$ python -q
>>> import numpy as np
>>> from numpy import linalg as LA
>>> np.set_printoptions(suppress=True, linewidth=100)
>>> rnd = lambda a: np.round(a, 3) + 0
>>> K = np.load("out7.npy")
>>> K
array([[101, -79, -11],
       [-79, 198, -61],
       [-11, -61, 108]])
>>> np.kron(np.eye(2, dtype=int), K)
array([[101, -79, -11,   0,   0,   0],
       [-79, 198, -61,   0,   0,   0],
       [-11, -61, 108,   0,   0,   0],
       [  0,   0,   0, 101, -79, -11],
       [  0,   0,   0, -79, 198, -61],
       [  0,   0,   0, -11, -61, 108]])
>>> r0 = np.array([1, 4])
>>> np.correlate(K[2], K[1], "full")
array([   671,   1543, -17797,  26203,  -8532])
>>> np.cross(K[2, :3], K[1, :3])
array([-17663,  -9203,  -6997])
>>> np.convolve(K[2], r0)
array([ -11, -105, -136,  432])
>>> evals, vecs = LA.eigh(K)
>>> rnd(vecs.T @ K @ vecs)
array([[ 32.701,   0.   ,   0.   ],
       [  0.   , 116.03 ,   0.   ],
       [  0.   ,   0.   , 258.269]])
>>> rnd(np.abs(vecs[:, -1]))
array([0.408, 0.856, 0.318])
>>> np.abs(vecs[:, -1]).round(6).argmax()
np.int64(1)
>>> rnd(evals)
array([ 32.701, 116.03 , 258.269])
>>> rnd(vecs.T @ vecs)
array([[1., 0., 0.],
       [0., 1., 0.],
       [0., 0., 1.]])
>>> (evals > 1e-8).sum(), (evals < -1e-8).sum()
(np.int64(3), np.int64(0))
